>>> import numpy as np
>>> from numpy import linalg as LA
>>> np.set_printoptions(precision=3, suppress=True, linewidth=100)
>>> feats = np.loadtxt("run10.csv", delimiter=",")
>>> feats
array([[-2.319, -0.586,  1.811],
       [ 0.718,  2.77 , -0.899],
       [ 1.338, -1.433, -2.271],
       [-2.814, -0.894, -0.529],
       [-1.216, -1.897,  1.981],
       [ 2.359, -0.664,  1.73 ],
       [ 1.132,  2.201,  1.696],
       [-2.382,  1.5  , -1.036],
       [-1.563,  1.335, -2.185],
       [-2.673, -0.079, -1.359],
       [ 2.595,  0.89 ,  1.215],
       [ 1.171, -2.617,  0.883]])
>>> out = np.c_[feats[:, :1] @ np.array([[4]]), np.array([-9, -5, -7, -3, -9, 0, 5, -2, -5, 6, -6, 6])]
>>> out
array([[ -9.276,  -9.   ],
       [  2.872,  -5.   ],
       [  5.352,  -7.   ],
       [-11.256,  -3.   ],
       [ -4.864,  -9.   ],
       [  9.436,   0.   ],
       [  4.528,   5.   ],
       [ -9.528,  -2.   ],
       [ -6.252,  -5.   ],
       [-10.692,   6.   ],
       [ 10.38 ,  -6.   ],
       [  4.684,   6.   ]])
>>> LA.norm(LA.qr(feats)[0].T @ out, axis=0) ** 2 / ((out ** 2).sum(axis=0) + 1e-12)
array([1.   , 0.026])
>>> LA.matrix_rank(np.c_[feats, out])
np.int64(4)
>>> np.round(LA.lstsq(feats, out[:, 0])[0], 3) + 0
array([4., 0., 0.])
>>> vec = np.array([-1, -3, 0])
>>> y = feats @ vec
>>> np.round(LA.pinv(feats) @ feats, 3) + 0
array([[1., 0., 0.],
       [0., 1., 0.],
       [0., 0., 1.]])
>>> rng = np.random.default_rng(31)
>>> y = y + 0.1 * rng.normal(size=12)
>>> y
array([ 4.037, -9.002,  3.022,  5.399,  6.984, -0.341, -7.657, -2.091, -2.326,  2.816, -5.087,
        6.8  ])
>>> beta, *_ = LA.lstsq(feats, y)
>>> beta
array([-0.977, -2.995,  0.003])
>>> beta.round()
array([-1., -3.,  0.])
>>> round(LA.norm(feats, 2), 3)
np.float64(7.253)
>>> np.round(LA.norm(feats[11] - feats[8]), 3)
np.float64(5.701)
>>> LA.norm(feats, axis=0)
array([6.877, 5.606, 5.41 ])
>>> LA.norm(feats, axis=1).argmax()
np.int64(10)
>>> out = feats + rng.integers(-2, 3, (12, 2)) @ rng.integers(-2, 3, (2, 3))
>>> out
array([[-0.319, -1.586,  3.811],
       [-1.282, -0.23 ,  1.101],
       [ 1.338, -2.433, -1.271],
       [-6.814, -1.894, -1.529],
       [-3.216, -2.897,  1.981],
       [ 0.359, -3.664,  3.73 ],
       [-2.868,  0.201,  1.696],
       [ 1.618,  4.5  , -2.036],
       [ 2.437,  5.335, -4.185],
       [-2.673,  1.921, -3.359],
       [ 4.595,  0.89 ,  2.215],
       [ 1.171, -4.617,  2.883]])
>>> np.abs(out - feats).sum(axis=1)
array([ 5.,  7.,  2.,  6.,  3.,  7.,  6.,  8., 10.,  4.,  3.,  4.])
>>> np.round(LA.svd(out - feats, compute_uv=False), 3) + 0
array([11.527,  6.176,  0.   ])
>>> idx = rng.permutation(3)
>>> out = feats[:, idx] * rng.choice([-1, 1], 3)
>>> out
array([[-2.319, -0.586,  1.811],
       [ 0.718,  2.77 , -0.899],
       [ 1.338, -1.433, -2.271],
       [-2.814, -0.894, -0.529],
       [-1.216, -1.897,  1.981],
       [ 2.359, -0.664,  1.73 ],
       [ 1.132,  2.201,  1.696],
       [-2.382,  1.5  , -1.036],
       [-1.563,  1.335, -2.185],
       [-2.673, -0.079, -1.359],
       [ 2.595,  0.89 ,  1.215],
       [ 1.171, -2.617,  0.883]])
>>> Uu, _, VT = LA.svd(feats.T @ out)
>>> idx
array([0, 1, 2])
>>> out = np.array([[0, 3, 0, 1, 1],
...     [1, 2, 2, 0, 2],
...     [3, 1, 1, 0, 2],
...     [2, 1, 3, 3, 1],
...     [2, 0, 3, 0, 1]])
>>> X = np.tril(out)
>>> X
array([[0, 0, 0, 0, 0],
       [1, 2, 0, 0, 0],
       [3, 1, 1, 0, 0],
       [2, 1, 3, 3, 0],
       [2, 0, 3, 0, 1]])
>>> rank = LA.matrix_rank(X)
>>> rank
np.int64(4)
>>> ns = LA.svd(X)[2][rank:].T
>>> np.allclose(X @ ns, 0)
True
>>> np.round(X @ ns, 3) + 0
array([[0.],
       [0.],
       [0.],
       [0.],
       [0.]])
>>> LA.matrix_rank(X.T @ X), LA.matrix_rank(X @ X.T)
(np.int64(4), np.int64(4))
>>> ns[:, 0] / ns[np.abs(ns[:, 0]).round(6).argmax(), 0]
array([ 0.182, -0.091, -0.455,  0.364,  1.   ])
>>> [int(LA.matrix_rank(X[:, :j + 1])) for j in range(5)]
[1, 2, 3, 4, 4]
>>> X @ X
array([[ 0,  0,  0,  0,  0],
       [ 2,  4,  0,  0,  0],
       [ 4,  3,  1,  0,  0],
       [16,  8, 12,  9,  0],
       [11,  3,  6,  0,  1]])
>>> np.sort(LA.eigvals(X))
array([0., 1., 1., 2., 3.])
>>> C2 = np.cov(feats, rowvar=False)
>>> feats.std(axis=0)
array([1.962, 1.618, 1.559])
>>> np.median(feats, axis=0)
array([-0.249, -0.332,  0.177])
>>> np.corrcoef(feats.T)
array([[ 1.   ,  0.03 ,  0.306],
       [ 0.03 ,  1.   , -0.219],
       [ 0.306, -0.219,  1.   ]])
>>> out = X + rng.integers(-2, 3, (5, 4)) @ rng.integers(-2, 3, (4, 5))
>>> out
array([[ 6, -1, -6, -4,  3],
       [-1,  2,  2,  3, -3],
       [-2,  3,  6,  2,  7],
       [ 6,  1, -1, -2,  1],
       [ 1,  0,  4,  3,  2]])
>>> out - X
array([[ 6, -1, -6, -4,  3],
       [-2,  0,  2,  3, -3],
       [-5,  2,  5,  2,  7],
       [ 4,  0, -4, -5,  1],
       [-1,  0,  1,  3,  1]])
>>> np.round(LA.svd(out - X, compute_uv=False), 3) + 0
array([14.792,  8.569,  2.94 ,  0.359,  0.   ])
>>> LA.matrix_power(X, 2)
array([[ 0,  0,  0,  0,  0],
       [ 2,  4,  0,  0,  0],
       [ 4,  3,  1,  0,  0],
       [16,  8, 12,  9,  0],
       [11,  3,  6,  0,  1]])
>>> np.trace(X)
np.int64(7)
>>> (X + X.T) / 2
array([[0. , 0.5, 1.5, 1. , 1. ],
       [0.5, 2. , 0.5, 0.5, 0. ],
       [1.5, 0.5, 1. , 1.5, 1.5],
       [1. , 0.5, 1.5, 3. , 0. ],
       [1. , 0. , 1.5, 0. , 1. ]])
>>> np.sort(np.abs(LA.eigvals(X)))
array([0., 1., 1., 2., 3.])
>>> A = np.array([[0, 0, 0, -1],
...     [1, 0, 0, 0],
...     [-2, 0, 0, 0],
...     [-2, 0, 0, 2],
...     [0, 2, 0, -1]])
>>> A
array([[ 0,  0,  0, -1],
       [ 1,  0,  0,  0],
       [-2,  0,  0,  0],
       [-2,  0,  0,  2],
       [ 0,  2,  0, -1]])
>>> r0, g = A[2], A[4]
>>> r0 @ r0
np.int64(4)
>>> pr = (r0 @ g) / (r0 @ r0) * r0
>>> (g - pr) @ r0
np.float64(0.0)
>>> J = np.load("layer6.npy")
>>> J
array([[1, 0, 1, 0, 1, 0],
       [1, 2, 1, 2, 1, 2],
       [2, 1, 2, 1, 2, 1],
       [1, 0, 1, 0, 1, 0],
       [1, 2, 1, 2, 1, 2],
       [2, 1, 2, 1, 2, 1]])
>>> r0, g = J[0], J[2]
>>> r0 @ g
np.int64(6)
>>> pr = (r0 @ g) / (r0 @ r0) * r0
>>> (g - pr) @ r0
np.float64(0.0)
>>> np.round(LA.norm(r0 + g) ** 2 + LA.norm(r0 - g) ** 2, 3)
np.float64(36.0)
>>> pr
array([2., 0., 2., 0., 2., 0.])
>>> def softmax(z):
...     e = np.exp(z - z.max(axis=-1, keepdims=True))
...     return e / e.sum(axis=-1, keepdims=True)
... 
>>> softmax(J).sum(axis=1)
array([1., 1., 1., 1., 1., 1.])
>>> np.round(softmax(10 * J[1]), 3) + 0
array([0.   , 0.333, 0.   , 0.333, 0.   , 0.333])
>>> att = J @ J.T / np.sqrt(6)
>>> softmax(att)[1] @ J
array([1.226, 1.763, 1.226, 1.763, 1.226, 1.763])
>>> F = np.load("mat.npy")
>>> F
array([[1, 1, 1],
       [1, 1, 1]])
>>> LA.lstsq(F[:-1].T, F[-1])[2]
np.int32(1)
>>> try:
...     LA.inv(F)
... except LA.LinAlgError as e:
...     print(repr(e))
... 
LinAlgError('Last 2 dimensions of the array must be square')
>>> F @ LA.pinv(F) @ F
array([[1., 1., 1.],
       [1., 1., 1.]])
>>> np.allclose(F[:-1].T @ LA.lstsq(F[:-1].T, F[-1])[0], F[-1])
True
>>> mat = np.loadtxt("out15.csv", delimiter=",")
>>> mat
array([[ 4.,  1.,  3.,  3., -1.],
       [ 1., -4.,  3., -1.,  0.],
       [ 3.,  3., -4., -1., -2.],
       [ 3., -1., -1.,  4., -2.],
       [-1.,  0., -2., -2., -2.]])
>>> Uu, sv, VT = LA.svd(mat, full_matrices=False)
>>> np.cumsum(sv ** 2) / np.sum(sv ** 2)
array([0.417, 0.819, 0.919, 0.986, 1.   ])
>>> round(float(np.sqrt((sv ** 2).sum())), 3), round(LA.norm(mat), 3)
(12.083, np.float64(12.083))
>>> Uu.shape, sv.shape, VT.shape
((5, 5), (5,), (5, 5))
>>> sv / sv[0]
array([1.   , 0.981, 0.491, 0.4  , 0.184])
>>> vec = np.array([1, 1, 2, -2, 2])
>>> a = np.maximum(mat @ vec, 0)
>>> np.maximum(mat @ (3 * vec), 0)
array([ 9., 15.,  0.,  0.,  0.])
>>> np.flatnonzero(a > 1e-9)
array([0, 1])
>>> np.tanh(mat @ vec)
array([ 0.995,  1.   , -0.999, -1.   , -1.   ])
>>> mat.T @ a
array([ 17., -17.,  24.,   4.,  -3.])
>>> a
array([3., 5., 0., 0., 0.])
>>> np.maximum(mat @ vec, 0) - np.maximum(-mat @ vec, 0)
array([  3.,   5.,  -4., -12.,  -5.])
>>> mat.shape
(5, 5)
>>> LA.svd(mat, compute_uv=False)
array([7.804, 7.655, 3.832, 3.121, 1.439])
>>> mat - mat[0]
array([[ 0.,  0.,  0.,  0.,  0.],
       [-3., -5.,  0., -4.,  1.],
       [-1.,  2., -7., -4., -1.],
       [-1., -2., -4.,  1., -1.],
       [-5., -1., -5., -5., -1.]])
>>> out = np.array([[-7, -3, 4, 9]])
>>> M = out.T @ out
>>> M
array([[ 49,  21, -28, -63],
       [ 21,   9, -12, -27],
       [-28, -12,  16,  36],
       [-63, -27,  36,  81]])
>>> C2 = M.T @ M
>>> np.round(LA.svd(M, compute_uv=False) ** 2, 3) + 0
array([24025.,     0.,     0.,     0.])
>>> np.allclose(C2, C2.T)
True
>>> (M @ M.T).shape
(4, 4)
>>> round(LA.det(M.T), 3)
np.float64(0.0)
>>> np.round(np.poly(M), 3) + 0
array([   1., -155.,    0.,    0.,    0.])
>>> np.kron(np.eye(2, dtype=int), M)
array([[ 49,  21, -28, -63,   0,   0,   0,   0],
       [ 21,   9, -12, -27,   0,   0,   0,   0],
       [-28, -12,  16,  36,   0,   0,   0,   0],
       [-63, -27,  36,  81,   0,   0,   0,   0],
       [  0,   0,   0,   0,  49,  21, -28, -63],
       [  0,   0,   0,   0,  21,   9, -12, -27],
       [  0,   0,   0,   0, -28, -12,  16,  36],
       [  0,   0,   0,   0, -63, -27,  36,  81]])
>>> rank = LA.matrix_rank(M)
>>> rank
np.int64(1)
>>> ns = LA.svd(M)[2][rank:].T
>>> [int(LA.matrix_rank(np.delete(M, i, axis=0))) for i in range(4)]
[1, 1, 1, 1]
>>> np.allclose(M @ ns, 0)
True
>>> [int(LA.matrix_rank(M[:i])) for i in range(1, len(M) + 1)]
[1, 1, 1, 1]
>>> np.round(M @ ns, 3) + 0
array([[0., 0., 0.],
       [0., 0., 0.],
       [0., 0., 0.],
       [0., 0., 0.]])
>>> proj = np.triu(np.array([[-2, -2, 0, 2], [1, 1, 2, 1], [0, -1, 0, -2], [-1, -1, 2, 0]]), 1) + np.eye(4)
>>> out = proj @ M @ LA.inv(proj)
>>> LA.matrix_rank(out)
np.int64(1)
>>> proj @ M - M @ proj
array([[-168.,   26.,   54.,   41.],
       [-119.,   -9.,   50.,   78.],
       [ 126.,   -2.,  -48.,  -62.],
       [   0., -126.,   54.,  225.]])
>>> np.round(np.poly(out), 3) + 0
array([   1., -155.,    0.,    0.,    0.])
>>> K = np.load("dump.npy")
>>> K
array([[ 0, -1,  2,  2,  2],
       [ 0,  0,  1,  0,  1],
       [ 0,  0,  0,  2,  2],
       [ 0,  0,  0,  0,  0],
       [ 0,  0,  0,  0,  0]])
>>> Uu, sv, VT = LA.svd(K)
>>> sv
array([4.468, 1.571, 0.754, 0.   , 0.   ])
>>> np.argmax(sv[:-1] / (sv[1:] + 1e-6)) + 1
np.int64(3)
>>> out = Uu[:, :3] @ np.diag(sv[:3]) @ VT[:3]
>>> round(np.abs(K - out).max(), 3)
np.float64(0.0)
>>> LA.matrix_rank(K, rtol=0.05)
np.int64(3)
>>> vec = np.array([0, 0, 3, 2, -2])
>>> a = np.maximum(K @ vec, 0)
>>> np.flatnonzero(a > 1e-9)
array([0, 1])
>>> np.maximum(K @ (3 * vec), 0)
array([18,  3,  0,  0,  0])
>>> np.maximum(K @ vec, 0) - np.maximum(-K @ vec, 0)
array([6, 1, 0, 0, 0])
>>> K.T @ a
array([ 0, -6, 13, 12, 13])
>>> K * (a > 1e-9)[:, None]
array([[ 0, -1,  2,  2,  2],
       [ 0,  0,  1,  0,  1],
       [ 0,  0,  0,  0,  0],
       [ 0,  0,  0,  0,  0],
       [ 0,  0,  0,  0,  0]])
>>> a
array([6, 1, 0, 0, 0])
>>> np.tanh(K @ vec)
array([1.   , 0.762, 0.   , 0.   , 0.   ])
>>> np.round(K @ LA.pinv(K) @ K, 3) + 0
array([[ 0., -1.,  2.,  2.,  2.],
       [ 0.,  0.,  1.,  0.,  1.],
       [ 0.,  0.,  0.,  2.,  2.],
       [ 0.,  0.,  0.,  0.,  0.],
       [ 0.,  0.,  0.,  0.,  0.]])
>>> np.allclose(K[:-1].T @ LA.lstsq(K[:-1].T, K[-1])[0], K[-1])
True
>>> LA.lstsq(K[:-1].T, K[-1])[2]
np.int32(3)
>>> np.unique(K.round(6), axis=0).shape
(4, 5)
>>> round(float(np.trace(LA.pinv(K) @ K)), 3)
3.0
>>> try:
...     LA.inv(K)
... except LA.LinAlgError as e:
...     print(e)
... 
Singular matrix
